$ python3 -q
>>> import numpy as np
>>> import numpy.linalg as la
>>> np.set_printoptions(suppress=True, linewidth=200)
>>> rng = np.random.default_rng(7)
>>> F = np.eye(4, dtype=int)[rng.permutation(4)] * np.array([0, 2, 1, 0])
>>> print(F)
[[0 0 0 0]
 [0 0 1 0]
 [0 2 0 0]
 [0 0 0 0]]
>>> # rows 0 and 3 are equal
>>> U, sigma, Vh = la.svd(F)
>>> print(sigma)
[2. 1. 0. 0.]
>>> print(np.argmax(sigma[:-1] / (sigma[1:] + 1e-6)) + 1)
2
>>> out = U[:, :2] @ np.diag(sigma[:2]) @ Vh[:2]
>>> print(np.round(la.norm(F - out, 2), 1), sigma[2])
0.0 0.0
>>> print(np.abs(F - out).max())
0.0
>>> print(np.round(la.norm(F - out) / la.norm(F), 1))
0.0
>>> print(out)
[[0. 0. 0. 0.]
 [0. 0. 1. 0.]
 [0. 2. 0. 0.]
 [0. 0. 0. 0.]]
>>> print(round(np.trace(la.pinv(out) @ out), 1))
2.0
>>> print(np.abs(np.diag(la.qr(out)[1])) > 1e-9)
[False  True  True False]
>>> labels = rng.permutation(4)
>>> print(labels)
[3 1 2 0]
>>> out = F[labels][:, labels]
>>> print(np.round(np.sort(np.abs(la.eigvals(out))), 1))
[0.  0.  1.4 1.4]
>>> print(np.round(la.det(out), 1), round(float(la.det(F[labels])), 1))
0.0 0.0
>>> print(np.diag(out))
[0 0 0 0]
>>> print(out)
[[0 0 0 0]
 [0 0 1 0]
 [0 2 0 0]
 [0 0 0 0]]
>>> print(np.allclose(out, F))
True
>>> print(np.trace(out))
0
>>> print(la.cond(F) > 100)
True
>>> print(la.matrix_rank(F, rtol=0.1))
2
>>> print([round(float(x), 1) for x in la.svd(F, compute_uv=False)[:3]])
[2.0, 1.0, 0.0]
>>> print(np.round(la.norm(F, 2) / la.norm(F), 1))
0.9
>>> mat = np.load("run8.npy")
>>> print(mat)
[[-1  2  2  2  0  0]
 [ 2 -1  2  2  2  0]
 [ 2  2 -1  2  2  2]
 [ 2  2  2 -1  2  2]
 [ 0  2  2  2 -1  2]
 [ 0  0  2  2  2 -1]]
>>> print((mat + mat.T) / 2)
[[-1.  2.  2.  2.  0.  0.]
 [ 2. -1.  2.  2.  2.  0.]
 [ 2.  2. -1.  2.  2.  2.]
 [ 2.  2.  2. -1.  2.  2.]
 [ 0.  2.  2.  2. -1.  2.]
 [ 0.  0.  2.  2.  2. -1.]]
>>> print(np.trace(mat))
-6
>>> print(la.matrix_power(mat, 3))
[[11 62 78 78 28 32]
 [62 31 82 82 86 28]
 [78 82 51 78 82 78]
 [78 82 78 51 82 78]
 [28 86 82 82 31 62]
 [32 28 78 78 62 11]]
>>> print(round(float(la.det(mat)), 1))
177.0
>>> print(np.round(np.sort(np.abs(la.eigvals(mat))), 1))
[0.2 1.9 3.  4.2 4.4 7.2]
>>> vals, evecs = la.eigh(mat)
>>> print(vals.round(1))
[-4.4 -4.2 -3.  -1.9  0.2  7.2]
>>> print(np.round(la.svd(mat, compute_uv=False), 1))
[7.2 4.4 4.2 3.  1.9 0.2]
>>> print((vals > 1e-8).sum(), (vals < -1e-8).sum())
2 4
>>> print(np.unique(vals.round(6) + 0, return_counts=True)[1])
[1 1 1 1 1 1]
>>> print(np.round(evecs @ np.diag(vals) @ evecs.T, 1) + 0)
[[-1.  2.  2.  2.  0.  0.]
 [ 2. -1.  2.  2.  2.  0.]
 [ 2.  2. -1.  2.  2.  2.]
 [ 2.  2.  2. -1.  2.  2.]
 [ 0.  2.  2.  2. -1.  2.]
 [ 0.  0.  2.  2.  2. -1.]]
>>> print(np.round(evecs.T @ mat @ evecs, 1) + 0)
[[-4.4  0.   0.   0.   0.   0. ]
 [ 0.  -4.2  0.   0.   0.   0. ]
 [ 0.   0.  -3.   0.   0.   0. ]
 [ 0.   0.   0.  -1.9  0.   0. ]
 [ 0.   0.   0.   0.   0.2  0. ]
 [ 0.   0.   0.   0.   0.   7.2]]
>>> print(np.round(la.eigvalsh(mat @ mat), 1))
[ 0.1  3.5  9.  17.9 19.1 52.4]
>>> print(np.abs(evecs[:, -1]).round(6).argmax())
2
>>> K = np.load("test17.npy")
>>> print(K)
[[3 0 0 0]
 [0 7 0 0]
 [0 0 0 4]
 [0 0 9 0]]
>>> O, evecs = la.qr(K[:, :2])[0], la.qr(K[:, 2:])[0]
>>> sigma = la.svd(O.T @ evecs, compute_uv=False)
>>> print(np.round(la.norm(O @ O.T - evecs @ evecs.T, 2), 1))
1.0
>>> print(sigma)
[0. 0.]
>>> print((K != 0).astype(int))
[[1 0 0 0]
 [0 1 0 0]
 [0 0 0 1]
 [0 0 1 0]]
>>> print((la.matrix_power((K != 0) + (K.T != 0) + np.eye(4), 4) > 0).astype(int))
[[1 0 0 0]
 [0 1 0 0]
 [0 0 1 1]
 [0 0 1 1]]
>>> print(np.round(np.sort(la.eigvals(K).real), 1))
[-6.  3.  6.  7.]
>>> print(K @ K)
[[ 9  0  0  0]
 [ 0 49  0  0]
 [ 0  0 36  0]
 [ 0  0  0 36]]
>>> print(round(la.det(K), 1))
-756.0
>>> labels = rng.permutation(4)
>>> print(labels)
[0 3 1 2]
>>> out = K[labels][:, labels]
>>> print(np.allclose(out, K))
False
>>> print(out)
[[3 0 0 0]
 [0 0 0 9]
 [0 0 7 0]
 [0 4 0 0]]
>>> print(np.round(np.sort(np.abs(la.eigvals(out))), 1))
[3. 6. 6. 7.]
>>> print(np.diag(out))
[3 0 7 0]
>>> vals, evecs = la.eig(K)
>>> print(np.round(np.sort(la.eigvals(K.T)), 1))
[-6.  3.  6.  7.]
>>> print(K @ evecs[:, 0] - vals[0] * evecs[:, 0])
[0. 0. 0. 0.]
>>> print(np.round(np.sort(la.eigvals(la.inv(K))), 1))
[-0.2  0.1  0.2  0.3]
>>> print(np.prod(vals))
-756.0
>>> feats = np.array([[27, 15], [15, 22]])
>>> Lm = la.cholesky(feats)
>>> print(np.round(Lm @ Lm.T, 1))
[[27. 15.]
 [15. 22.]]
>>> print(Lm.round(1))
[[5.2 0. ]
 [2.9 3.7]]
>>> print(np.round(np.diag(Lm) ** 2, 1))
[27.  13.7]
>>> out = np.array([[3, 1], [5, 4]])
>>> Z = np.kron(out, Lm)
>>> print(Z.shape)
(4, 4)
>>> print(la.matrix_rank(Z))
4
>>> print(np.round(la.norm(Z, 2), 1), round(la.norm(out, 2) * la.norm(Lm, 2), 1))
44.6 44.6
>>> data = np.loadtxt("block10.csv", delimiter=",")
>>> print(data.round(1) + 0)
[[-68.3  24.2 -63.3 -38.6]
 [-31.   12.  -21.7 -17.8]
 [-23.1   9.2 -13.5 -13.6]
 [-12.2   5.3  -3.5  -8.1]
 [ -5.4   2.7   1.1  -4.6]
 [ -2.9   1.5   1.7  -3.1]
 [ -1.9   1.1   1.6  -2.3]
 [  0.1   0.   -0.1   0.1]
 [  0.8  -0.4  -1.1   1.6]
 [  1.1  -0.6  -1.6   2.3]
 [  1.6  -0.9  -2.2   3.6]
 [  1.7  -0.9  -2.3   3.8]
 [  2.1  -1.1  -2.7   4.8]
 [  8.7  -3.6  -1.8  18.6]
 [ 11.9  -4.6   0.3  24.3]
 [ 16.5  -6.    3.9  31.9]
 [ 18.1  -6.5   5.3  34.4]
 [ 22.8  -7.9   9.5  41.6]
 [ 32.9 -10.8  19.3  56.2]
 [ 34.2 -11.2  20.7  58.1]
 [ 38.2 -12.3  24.7  63.6]
 [ 41.3 -13.2  28.   67.9]
 [ 44.7 -14.2  31.6  72.5]]
>>> # rank 3
>>> D = la.norm(data[:, None] - data[None], axis=-1)
>>> print(D[21].round(6).argsort(kind="stable")[:4])
[21 20 22 19]
>>> print((D + 1e9 * np.eye(23)).round(6).argmin(axis=1))
[ 1  2  1  4  5  6  5  8  9  8 11 10 11 14 13 16 15 16 19 18 21 20 21]
>>> W0 = np.load("x.npy")
>>> print(W0)
[[ 4.9  4.1  4. ]
 [ 7.2  1.8  4. ]
 [ 7.5  1.5  4. ]
 [ 5.2  3.8  4. ]
 [ 5.6  3.4  4. ]
 [13.3 -4.3  4. ]
 [ 7.2  1.8  4. ]
 [ 6.3  2.7  4. ]
 [16.1 -7.1  4. ]
 [10.2 -1.2  4. ]
 [ 7.5  1.5  4. ]
 [-0.4  9.4  4. ]
 [ 1.2  7.8  4. ]
 [ 9.8 -0.8  4. ]]
>>> r = la.matrix_rank(W0)
>>> print(r)
2
>>> ns = la.svd(W0)[2][r:].T
>>> print([int(la.matrix_rank(W0[:, :j + 1])) for j in range(3)])
[1, 2, 2]
>>> print(np.round(ns[:, 0] / ns[np.abs(ns[:, 0]).round(6).argmax(), 0], 1))
[-0.4 -0.4  1. ]
>>> print([int(la.matrix_rank(np.delete(W0, i, axis=0))) for i in range(14)])
[2, 2, 2, 2, 2, 2, 2, 2, 2, 2, 2, 2, 2, 2]
>>> print(np.round(ns @ ns.T, 1))
[[ 0.1  0.1 -0.3]
 [ 0.1  0.1 -0.3]
 [-0.3 -0.3  0.7]]
>>> print([int(la.matrix_rank(W0[:i])) for i in range(1, len(W0) + 1)])
[1, 2, 2, 2, 2, 2, 2, 2, 2, 2, 2, 2, 2, 2]
